$ python -q
>>> import numpy as np
>>> import numpy.linalg as la
>>> np.set_printoptions(precision=2, suppress=True, linewidth=120)
>>> tidy = lambda a: np.round(a, 2) + 0
>>> arr = np.load("mat.npy")
>>> arr
array([[-1., -2.,  0.,  0.,  0.,  0.],
       [-2.,  2., -2.,  0.,  0.,  0.],
       [ 0., -2.,  2., -2.,  0.,  0.],
       [ 0.,  0., -2.,  0., -2.,  0.],
       [ 0.,  0.,  0., -2.,  0., -2.],
       [ 0.,  0.,  0.,  0., -2.,  1.]])
>>> # symmetric
>>> r0, g = arr[5], arr[0]
>>> r0 @ r0
np.float64(5.0)
>>> pr = (r0 @ g) / (r0 @ r0) * r0
>>> (g - pr) @ r0
np.float64(0.0)
>>> np.outer(r0, g)
array([[-0., -0.,  0.,  0.,  0.,  0.],
       [-0., -0.,  0.,  0.,  0.,  0.],
       [-0., -0.,  0.,  0.,  0.,  0.],
       [-0., -0.,  0.,  0.,  0.,  0.],
       [ 2.,  4., -0., -0., -0., -0.],
       [-1., -2.,  0.,  0.,  0.,  0.]])
>>> tidy(la.norm(arr, 2))
np.float64(4.87)
>>> la.norm(arr, axis=1).argmax()
np.int64(1)
>>> tidy(la.norm(arr[1], 1)), tidy(la.norm(arr[1], np.inf))
(np.float64(6.0), np.float64(2.0))
>>> tidy(la.norm(arr, axis=1))
array([2.24, 3.46, 3.46, 2.83, 2.83, 2.24])
>>> tidy(la.norm(arr, "nuc"))
np.float64(15.18)
>>> arr[1] @ arr[4]
np.float64(0.0)
>>> M = np.load("block1.npy")
>>> M
array([[ 62,  44,  16,  90,  41,  44,  85,  36,  55],
       [ 44,  43,  26,  66,  39,  40,  66,  26,  47],
       [ 16,  26,  26,  34,  31,  36,  31,  10,  35],
       [ 90,  66,  34, 187,  91, 106, 121,  51, 121],
       [ 41,  39,  31,  91,  57,  70,  63,  24,  72],
       [ 44,  40,  36, 106,  70,  92,  70,  26,  90],
       [ 85,  66,  31, 121,  63,  70, 122,  50,  82],
       [ 36,  26,  10,  51,  24,  26,  50,  21,  32],
       [ 55,  47,  35, 121,  72,  90,  82,  32,  93]])
>>> vals, vecs = la.eigh(M)
>>> x = np.array([1, 1, 1, -1, 1, -1, -1, 1, 1])
>>> tidy(vecs * np.maximum(vals, 0) @ vecs.T)
array([[ 62.,  44.,  16.,  90.,  41.,  44.,  85.,  36.,  55.],
       [ 44.,  43.,  26.,  66.,  39.,  40.,  66.,  26.,  47.],
       [ 16.,  26.,  26.,  34.,  31.,  36.,  31.,  10.,  35.],
       [ 90.,  66.,  34., 187.,  91., 106., 121.,  51., 121.],
       [ 41.,  39.,  31.,  91.,  57.,  70.,  63.,  24.,  72.],
       [ 44.,  40.,  36., 106.,  70.,  92.,  70.,  26.,  90.],
       [ 85.,  66.,  31., 121.,  63.,  70., 122.,  50.,  82.],
       [ 36.,  26.,  10.,  51.,  24.,  26.,  50.,  21.,  32.],
       [ 55.,  47.,  35., 121.,  72.,  90.,  82.,  32.,  93.]])
>>> tidy(la.eigvalsh(M[1:, 1:]))
array([  0. ,   0. ,   0. ,   0. ,  10.2,  35. ,  56.6, 539.2])
>>> x @ M @ x
np.int64(93)
